% ipython --no-banner

In [1]: import numpy as np

In [2]: np.set_printoptions(suppress=True, linewidth=120)

In [3]: W0 = np.load("mat.npy")

In [4]: print(W0)
[[ 1  0  0  0]
 [ 0  1  2  0]
 [ 0  0 -2  0]
 [ 0  2  2  3]]

In [5]: # 2 groups of indices that never mix

In [6]: f = np.array([-3, -2, 0, 0])

In [7]: M2 = W0 + np.outer(f, np.eye(4)[0])

In [8]: print(M2)
[[-2.  0.  0.  0.]
 [-2.  1.  2.  0.]
 [ 0.  0. -2.  0.]
 [ 0.  2.  2.  3.]]

In [9]: print(round(float(np.linalg.det(M2) / np.linalg.det(W0)), 1), round(1 + np.linalg.solve(W0, f)[0], 1))
-2.0 -2.0

In [10]: left, sigma, Vt = np.linalg.svd(W0, full_matrices=False)

In [11]: print(np.round(Vt @ Vt.T, 1) + 0)
[[1. 0. 0. 0.]
 [0. 1. 0. 0.]
 [0. 0. 1. 0.]
 [0. 0. 0. 1.]]

In [12]: print(np.round(np.abs(Vt[0]), 1))
[0.  0.5 0.7 0.6]

In [13]: print(sigma.round(1))
[4.6 2.1 1.  0.6]

In [14]: print(np.round(left.T @ W0 @ Vt.T, 1) + 0)
[[4.6 0.  0.  0. ]
 [0.  2.1 0.  0. ]
 [0.  0.  1.  0. ]
 [0.  0.  0.  0.6]]

In [15]: print(left.shape, sigma.shape, Vt.shape)
(4, 4) (4,) (4, 4)

In [16]: f = np.array([3, 4, 3, -3, -5, 2, 4]) + 0.5

In [17]: mat = np.outer(f, f) / (f @ f)

In [18]: print(mat.round(1))
[[ 0.1  0.2  0.1 -0.1 -0.2  0.1  0.2]
 [ 0.2  0.2  0.2 -0.1 -0.2  0.1  0.2]
 [ 0.1  0.2  0.1 -0.1 -0.2  0.1  0.2]
 [-0.1 -0.1 -0.1  0.1  0.1 -0.1 -0.1]
 [-0.2 -0.2 -0.2  0.1  0.2 -0.1 -0.2]
 [ 0.1  0.1  0.1 -0.1 -0.1  0.1  0.1]
 [ 0.2  0.2  0.2 -0.1 -0.2  0.1  0.2]]

In [19]: # columns 0 and 2 are equal

In [20]: left, sigma, Vt = np.linalg.svd(mat)

In [21]: print(np.argmax(sigma[:-1] / (sigma[1:] + 1e-6)) + 1)
1

In [22]: print(sigma.round(1) + 0)
[1. 0. 0. 0. 0. 0. 0.]

In [23]: M2 = left[:, :1] @ np.diag(sigma[:1]) @ Vt[:1]

In [24]: print(round(float(np.linalg.norm(mat - M2) / np.linalg.norm(mat)), 1))
0.0

In [25]: print(round(np.abs(mat - M2).max(), 1))
0.0

In [26]: print(np.linalg.matrix_rank(M2))
1

In [27]: print(np.linalg.matrix_rank(mat, rtol=0.05))
1

In [28]: print(M2.round(1))
[[ 0.1  0.2  0.1 -0.1 -0.2  0.1  0.2]
 [ 0.2  0.2  0.2 -0.1 -0.2  0.1  0.2]
 [ 0.1  0.2  0.1 -0.1 -0.2  0.1  0.2]
 [-0.1 -0.1 -0.1  0.1  0.1 -0.1 -0.1]
 [-0.2 -0.2 -0.2  0.1  0.2 -0.1 -0.2]
 [ 0.1  0.1  0.1 -0.1 -0.1  0.1  0.1]
 [ 0.2  0.2  0.2 -0.1 -0.2  0.1  0.2]]

In [29]: print(np.round(np.abs(np.linalg.eigvals(M2)).max(), 1))
1.0

In [30]: print(np.trace(M2))
1.0

In [31]: print(np.round(np.sort(np.abs(np.linalg.eigvals(M2))), 1) + 0)
[0. 0. 0. 0. 0. 0. 1.]

In [32]: C2 = mat.T @ mat

In [33]: print(np.round(np.diag(C2), 1))
[0.1 0.2 0.1 0.1 0.2 0.1 0.2]

In [34]: print(C2.round(1))
[[ 0.1  0.2  0.1 -0.1 -0.2  0.1  0.2]
 [ 0.2  0.2  0.2 -0.1 -0.2  0.1  0.2]
 [ 0.1  0.2  0.1 -0.1 -0.2  0.1  0.2]
 [-0.1 -0.1 -0.1  0.1  0.1 -0.1 -0.1]
 [-0.2 -0.2 -0.2  0.1  0.2 -0.1 -0.2]
 [ 0.1  0.1  0.1 -0.1 -0.1  0.1  0.1]
 [ 0.2  0.2  0.2 -0.1 -0.2  0.1  0.2]]

In [35]: print(np.round(np.linalg.eigvalsh(C2)[::-1], 1) + 0)
[1. 0. 0. 0. 0. 0. 0.]

In [36]: print((mat @ mat.T).shape)
(7, 7)

In [37]: print([round(float(x), 1) for x in np.linalg.svd(mat, compute_uv=False)[:3]])
[1.0, 0.0, 0.0]

In [38]: print(np.linalg.cond(mat) > 100)
True

In [39]: arr = np.load("m.npy")

In [40]: print(arr)
[[ 15.1   5.9 -18.  -24. ]
 [ 10.    3.8 -12.1 -16. ]
 [ -9.9  -4.   12.   15.9]
 [-24.9 -10.   30.2  39.9]
 [  9.9   4.  -12.1 -16.1]
 [ -5.   -2.    5.9   8.1]
 [ -4.9  -1.9   6.1   7.9]
 [-10.1  -4.1  12.1  16. ]]

In [41]: x0 = np.array([-2, -3, -1, 1])

In [42]: y = arr @ x0

In [43]: print(y.round(1))
[-53.9 -35.3  35.7  89.5 -35.8  18.2  17.3  36.4]

In [44]: print(np.round(np.linalg.pinv(arr) @ arr, 1) + 0)
[[1. 0. 0. 0.]
 [0. 1. 0. 0.]
 [0. 0. 1. 0.]
 [0. 0. 0. 1.]]

In [45]: rng = np.random.default_rng(11)

In [46]: y = y + 0.3 * rng.normal(size=8)

In [47]: print(y.round(1))
[-53.9 -34.9  36.1  89.3 -35.9  18.   17.5  36.4]

In [48]: b, *_ = np.linalg.lstsq(arr, y)

In [49]: print(np.round(arr.T @ (y - arr @ b), 1) + 0)
[0. 0. 0. 0.]

In [50]: print(round(float(np.linalg.norm(y - arr @ b)), 1))
0.5

In [51]: print(b.round(1))
[-1.4 -4.1 -0.7  0.9]

In [52]: F = -1 * np.eye(4) + np.eye(4, k=1)

In [53]: print(F)
[[-1.  1.  0.  0.]
 [ 0. -1.  1.  0.]
 [ 0.  0. -1.  1.]
 [ 0.  0.  0. -1.]]

In [54]: # triangular, det is the product of the diagonal

In [55]: labels = rng.permutation(4)

In [56]: M2 = F[:, labels] * rng.choice([-1, 1], 4)

In [57]: print(M2)
[[ 0.  0.  1. -1.]
 [ 1.  0. -0.  1.]
 [-1.  1. -0. -0.]
 [ 0. -1. -0. -0.]]

In [58]: left, _, Vt = np.linalg.svd(F.T @ M2)

In [59]: print(labels)
[2 3 0 1]

In [60]: X = np.loadtxt("w.csv", delimiter=",")

In [61]: print(X)
[[ 2.3 -4.3  1.   0.2]
 [ 1.9  3.   3.5  0.8]
 [-1.3 -1.3  2.2 -4.1]
 [ 3.7 -1.2 -2.8 -1.3]
 [ 0.8  2.2  4.4  0.5]
 [-0.1  0.1 -1.8 -4.7]
 [-0.2 -3.7  1.   3.2]
 [ 3.6 -1.  -2.8  1.7]
 [-1.9  0.9 -0.2 -4.6]
 [ 3.7 -1.3 -2.6 -1.8]
 [ 1.2 -3.  -3.4  1.7]
 [-3.5  1.5 -1.7  2.7]
 [ 0.4 -4.6 -1.9  0.1]
 [-2.8  1.3 -0.2 -3.9]
 [ 2.1 -2.9  3.4  0.8]
 [-0.3 -4.2 -2.3 -1.5]
 [ 2.5  1.   0.3 -4.2]
 [ 0.4 -1.5  4.6 -1.3]
 [-2.7  2.8 -2.9  0.9]
 [ 2.5 -2.6  2.8 -2. ]
 [-4.  -2.8  1.3 -0.3]
 [ 0.1 -0.1  5.  -0.1]
 [ 1.9  4.4 -1.1 -0.7]
 [-2.8 -0.4  3.9 -1.4]]

In [62]: print(round(float(np.linalg.norm(F[1], 1)), 1), round(float(np.linalg.norm(F[1], np.inf)), 1))
2.0 1.0

In [63]: print(np.round(np.linalg.norm(F, axis=0), 1))
[1.  1.4 1.4 1.4]

In [64]: print(np.linalg.cond(arr) > 100)
True

In [65]: print([round(float(x), 1) for x in np.linalg.svd(arr, compute_uv=False)[:3]])
[81.9, 0.3, 0.2]

In [66]: print(np.argsort(-np.linalg.norm(arr, axis=0).round(6), kind="stable")[:3])
[3 2 0]

In [67]: print(np.round(np.abs(np.linalg.svd(arr)[2][-1]), 1) + 0)
[0.7 0.  0.3 0.6]

In [68]: ang = np.radians(95)

In [69]: r_ = np.eye(4)

In [70]: r_[3, 3] = r_[0, 0] = np.cos(ang)

In [71]: r_[3, 0], r_[0, 3] = -np.sin(ang), np.sin(ang)

In [72]: print(r_.round(1))
[[-0.1  0.   0.   1. ]
 [ 0.   1.   0.   0. ]
 [ 0.   0.   1.   0. ]
 [-1.   0.   0.  -0.1]]

In [73]: M2 = X @ r_.T

In [74]: print(np.round(np.linalg.svd(X, compute_uv=False), 1), np.round(np.linalg.svd(M2, compute_uv=False), 1))
[13.7 13.  11.4 10.6] [13.7 13.  11.4 10.6]

In [75]: print(np.round(np.abs(M2 - X).max(axis=0), 1))
[6.9 0.  0.  7. ]

In [76]: D = np.linalg.norm(X[:, None] - X[None], axis=-1)

In [77]: print(D.shape)
(24, 24)

In [78]: print(np.flatnonzero(D[2] < D.mean() / 2))
[2]

In [79]: print(np.linalg.matrix_rank(D ** 2))
6
